>>> import numpy as np
>>> import numpy.linalg as la
>>> np.set_printoptions(precision=2, suppress=True, linewidth=140, sign=" ")
>>> def tidy(a):
...     return np.round(a, 2) + 0
... 
>>> f = np.array([0, 1, 1, 1, 1, 1, 0, 2, 1])
>>> data = f[np.abs(np.subtract.outer(np.arange(9), np.arange(9)))]
>>> print(data)
[[ 0  1  1  1  1  1  0  2  1]
 [ 1  0  1  1  1  1  1  0  2]
 [ 1  1  0  1  1  1  1  1  0]
 [ 1  1  1  0  1  1  1  1  1]
 [ 1  1  1  1  0  1  1  1  1]
 [ 1  1  1  1  1  0  1  1  1]
 [ 0  1  1  1  1  1  0  1  1]
 [ 2  0  1  1  1  1  1  0  1]
 [ 1  2  0  1  1  1  1  1  0]]
>>> print(np.allclose(data, data.T))
True
>>> print(la.matrix_power(data, 2))
[[ 10   6   6   7   7   7   8   5   7]
 [  6  10   5   7   7   7   6   9   5]
 [  6   5   7   6   6   6   5   6   8]
 [  7   7   6   8   7   7   6   7   7]
 [  7   7   6   7   8   7   6   7   7]
 [  7   7   6   7   7   8   6   7   7]
 [  8   6   5   6   6   6   7   5   6]
 [  5   9   6   7   7   7   5  10   6]
 [  7   5   8   7   7   7   6   6  10]]
>>> print(tidy(np.abs(la.eigvals(data)).max()))
7.8
>>> print(data @ data)
[[ 10   6   6   7   7   7   8   5   7]
 [  6  10   5   7   7   7   6   9   5]
 [  6   5   7   6   6   6   5   6   8]
 [  7   7   6   8   7   7   6   7   7]
 [  7   7   6   7   8   7   6   7   7]
 [  7   7   6   7   7   8   6   7   7]
 [  8   6   5   6   6   6   7   5   6]
 [  5   9   6   7   7   7   5  10   6]
 [  7   5   8   7   7   7   6   6  10]]
>>> ev, vecs = la.eigh(data)
>>> print(tidy(la.eigvalsh(data @ data)))
[  0.02   0.31   0.64   1.     1.     1.36   5.05   7.8   60.82]
>>> print(tidy(la.eigvalsh(data + -1 * np.eye(9))))
[-3.79 -3.25 -2.16 -2.   -2.   -1.55 -0.84 -0.2   6.8 ]
>>> print(np.unique(ev.round(6) + 0, return_counts=True)[1])
[ 1  1  1  2  1  1  1  1]
>>> vec = np.array([-2, 1, -3, -3, -2, -3, -2, 1, 1])
>>> print((data * vec).sum(axis=1))
[ -7 -13 -10  -9 -10  -9  -8 -16  -9]
>>> print(data @ (2 * vec))
[-14 -26 -20 -18 -20 -18 -16 -32 -18]
>>> J = np.loadtxt("test17.csv", delimiter=",")
>>> print(J)
[[ 2.  1.  2.  1. -2.  2.]
 [ 4.  0. -1. -2. -1.  1.]
 [ 6. -1.  1.  1. -4. -2.]
 [ 4.  1.  4.  2. -1. -2.]
 [ 5.  0.  2.  3. -2. -1.]
 [ 2. -1.  1.  6.  1. -2.]
 [ 5.  2.  3.  6.  2. -1.]
 [ 5.  3.  6.  8.  5.  0.]
 [ 7.  5.  6.  5.  2. -1.]
 [ 8.  3.  5.  7.  5. -1.]
 [10.  0.  6.  6.  5.  0.]
 [ 8. -1.  8.  6.  5.  0.]
 [10. -4. 10.  7.  4.  1.]
 [11. -2. 10. 10.  5.  0.]
 [ 9. -2. 10. 12.  8.  0.]
 [12. -2.  8.  9. 10. -1.]
 [10. -1.  9.  6.  9. -1.]
 [12. -2.  9.  6. 12.  0.]
 [10.  0.  8.  8. 14. -1.]
 [10. -1.  9.  5. 11. -3.]
 [ 9.  2. 11.  8. 10. -2.]
 [ 9.  5.  8. 10.  9.  0.]
 [12.  8.  9. 10. 10.  2.]
 [15.  6.  6. 10.  9.  5.]
 [18.  7.  3. 13.  9.  2.]
 [20.  6.  6. 14. 11.  3.]
 [18.  6.  7. 16. 14.  3.]
 [21.  4. 10. 18. 15.  5.]
 [20.  2. 10. 16. 15.  4.]
 [23. -1. 13. 15. 17.  3.]
 [24. -1. 16. 15. 18.  3.]
 [21. -2. 13. 15. 21.  5.]
 [21. -3. 14. 15. 18.  2.]
 [20. -6. 12. 13. 17.  0.]
 [19. -7. 13. 13. 17. -1.]
 [20. -9. 13. 16. 20. -1.]]
>>> q, r_ = la.qr(J)
>>> print(tidy(q.T @ q))
[[ 1.  0.  0.  0.  0.  0.]
 [ 0.  1.  0.  0.  0.  0.]
 [ 0.  0.  1.  0.  0.  0.]
 [ 0.  0.  0.  1.  0.  0.]
 [ 0.  0.  0.  0.  1.  0.]
 [ 0.  0.  0.  0.  0.  1.]]
>>> print(np.allclose(r_.T @ r_, J.T @ J))
True
>>> print(tidy(np.abs(np.diag(r_))))
[ 82.98  23.16  15.99  12.23  16.95   9.57]
